% ipython --no-banner

In [1]: import numpy as np

In [2]: np.set_printoptions(precision=2, suppress=True, linewidth=120, sign=" ")

In [3]: r0 = np.array([1, 0, 1, 3, 3, 1, 3, 1, 2, 0, 2])

In [4]: W0 = -2 * np.eye(11) + np.outer(r0, r0)

In [5]: W0
Out[5]: 
array([[-1.,  0.,  1.,  3.,  3.,  1.,  3.,  1.,  2.,  0.,  2.],
       [ 0., -2.,  0.,  0.,  0.,  0.,  0.,  0.,  0.,  0.,  0.],
       [ 1.,  0., -1.,  3.,  3.,  1.,  3.,  1.,  2.,  0.,  2.],
       [ 3.,  0.,  3.,  7.,  9.,  3.,  9.,  3.,  6.,  0.,  6.],
       [ 3.,  0.,  3.,  9.,  7.,  3.,  9.,  3.,  6.,  0.,  6.],
       [ 1.,  0.,  1.,  3.,  3., -1.,  3.,  1.,  2.,  0.,  2.],
       [ 3.,  0.,  3.,  9.,  9.,  3.,  7.,  3.,  6.,  0.,  6.],
       [ 1.,  0.,  1.,  3.,  3.,  1.,  3., -1.,  2.,  0.,  2.],
       [ 2.,  0.,  2.,  6.,  6.,  2.,  6.,  2.,  2.,  0.,  4.],
       [ 0.,  0.,  0.,  0.,  0.,  0.,  0.,  0.,  0., -2.,  0.],
       [ 2.,  0.,  2.,  6.,  6.,  2.,  6.,  2.,  4.,  0.,  2.]])

In [6]: r0 = np.array([3, 5])

In [7]: np.convolve(W0[1], r0)
Out[7]: array([  0.,  -6., -10.,   0.,   0.,   0.,   0.,   0.,   0.,   0.,   0.,   0.])

In [8]: np.array([np.convolve(row, r0, "same") for row in W0])
Out[8]: 
array([[ -3.,  -5.,   3.,  14.,  24.,  18.,  14.,  18.,  11.,  10.,   6.],
       [  0.,  -6., -10.,   0.,   0.,   0.,   0.,   0.,   0.,   0.,   0.],
       [  3.,   5.,  -3.,   4.,  24.,  18.,  14.,  18.,  11.,  10.,   6.],
       [  9.,  15.,   9.,  36.,  62.,  54.,  42.,  54.,  33.,  30.,  18.],
       [  9.,  15.,   9.,  42.,  66.,  44.,  42.,  54.,  33.,  30.,  18.],
       [  3.,   5.,   3.,  14.,  24.,  12.,   4.,  18.,  11.,  10.,   6.],
       [  9.,  15.,   9.,  42.,  72.,  54.,  36.,  44.,  33.,  30.,  18.],
       [  3.,   5.,   3.,  14.,  24.,  18.,  14.,  12.,   1.,  10.,   6.],
       [  6.,  10.,   6.,  28.,  48.,  36.,  28.,  36.,  16.,  10.,  12.],
       [  0.,   0.,   0.,   0.,   0.,   0.,   0.,   0.,   0.,  -6., -10.],
       [  6.,  10.,   6.,  28.,  48.,  36.,  28.,  36.,  22.,  20.,   6.]])

In [9]: np.correlate(W0[1], W0[7], "full")
Out[9]: array([ 0., -4.,  0., -4.,  2., -6., -2., -6., -6., -2.,  0., -2.,  0.,  0.,  0.,  0.,  0.,  0.,  0.,  0.,  0.])

In [10]: np.cross(W0[1, :3], W0[7, :3])
Out[10]: array([-2.,  0.,  2.])

In [11]: M = np.load("a.npy")

In [12]: M
Out[12]: 
array([[ 2.1 ,  0.05, -1.05, -0.05,  0.04, -0.11,  3.04,  1.96, -1.99, -1.98,  0.  ,  1.09],
       [ 2.18, -0.11, -0.99,  0.21,  0.06, -0.04,  2.86,  2.16, -2.12, -2.08,  0.07,  1.04],
       [ 2.01, -0.08, -0.91,  0.16,  0.12,  0.  ,  3.  ,  2.05, -2.03, -2.09, -0.01,  1.16],
       [ 2.06,  0.17, -1.08, -0.02,  0.12, -0.01,  3.02,  1.87, -1.89, -1.89, -0.05,  0.86],
       [ 2.05,  0.07, -0.93,  0.09, -0.02, -0.06,  2.96,  2.02, -1.97, -1.93,  0.03,  0.98],
       [ 2.03,  0.08, -1.1 ,  0.2 , -0.22, -0.03,  2.98,  1.95, -1.97, -2.09,  0.  ,  0.93],
       [ 1.93, -0.05, -1.09,  0.09, -0.01, -0.09,  3.  ,  2.03, -1.87, -2.01, -0.14,  0.99],
       [ 2.05,  0.13, -1.02,  0.17,  0.06,  0.1 ,  2.9 ,  1.83, -1.99, -1.93, -0.13,  0.98],
       [ 1.95, -0.37, -1.09, -0.19, -0.11,  0.02,  3.03,  2.02, -2.03, -1.9 , -0.04,  0.87],
       [ 1.98,  0.  , -0.88,  0.09, -0.01,  0.16,  2.96,  1.84, -1.88, -2.07,  0.06,  0.89],
       [ 2.18,  0.23, -1.14, -0.12, -0.01, -0.02,  3.03,  2.2 , -2.  , -1.94, -0.07,  1.01],
       [ 2.02, -0.01, -1.14,  0.15,  0.12,  0.11,  3.11,  2.12, -2.05, -1.86, -0.24,  0.91],
       [ 2.05, -0.12, -0.97, -0.07, -0.06,  0.1 ,  2.94,  1.99, -1.9 , -1.93,  0.02,  0.93],
       [-3.07, -1.96,  2.97, -2.86,  0.88, -2.04, -2.99,  3.06,  0.1 ,  3.09, -0.07, -3.08],
       [-2.9 , -1.94,  2.96, -3.08,  1.06, -2.02, -2.95,  2.83, -0.2 ,  2.93,  0.07, -3.19],
       [-2.94, -1.88,  3.1 , -3.13,  1.02, -1.92, -2.97,  2.89,  0.11,  2.95, -0.01, -3.01],
       [-3.11, -1.94,  3.05, -3.12,  1.03, -1.95, -3.09,  2.96, -0.17,  3.1 , -0.16, -2.92],
       [-3.  , -1.98,  2.93, -2.92,  0.97, -1.97, -2.84,  3.12,  0.03,  3.14, -0.06, -3.17],
       [-3.1 , -1.88,  3.06, -3.32,  0.95, -1.87, -3.07,  3.26,  0.02,  3.2 ,  0.12, -2.93],
       [-3.12, -2.06,  2.96, -3.  ,  0.91, -2.13, -3.12,  2.94,  0.06,  2.83, -0.11, -3.07],
       [-2.92, -2.18,  2.87, -2.93,  1.01, -1.74, -3.13,  3.06,  0.09,  3.01, -0.12, -2.89],
       [-2.85, -1.96,  3.01, -3.  ,  1.16, -1.98, -3.05,  2.89, -0.01,  3.14, -0.01, -3.03],
       [-3.04, -2.  ,  3.16, -2.93,  1.04, -1.95, -2.93,  2.92, -0.1 ,  3.11,  0.01, -2.88],
       [-2.95, -2.06,  2.83, -2.92,  0.95, -2.01, -3.07,  3.  ,  0.05,  2.99,  0.16, -2.98],
       [-3.01, -2.12,  2.9 , -2.92,  1.07, -1.98, -2.95,  2.95,  0.08,  3.23,  0.12, -3.1 ],
       [-3.09, -2.06,  2.86, -2.83,  0.93, -2.16, -2.98,  2.89,  0.19,  3.17, -0.05, -2.8 ]])

In [13]: x = np.array([2, 0, 1, 0, 2, -2, 2, -2, -2, 1, -1, 1])

In [14]: np.linalg.norm(M @ x) <= np.linalg.norm(M, 2) * np.linalg.norm(x) + 1e-9
Out[14]: np.True_

In [15]: M @ np.eye(12)[5]
Out[15]: 
array([-0.11, -0.04,  0.  , -0.01, -0.06, -0.03, -0.09,  0.1 ,  0.02,  0.16, -0.02,  0.11,  0.1 , -2.04, -2.02, -1.92,
       -1.95, -1.97, -1.87, -2.13, -1.74, -1.98, -1.95, -2.01, -1.98, -2.16])
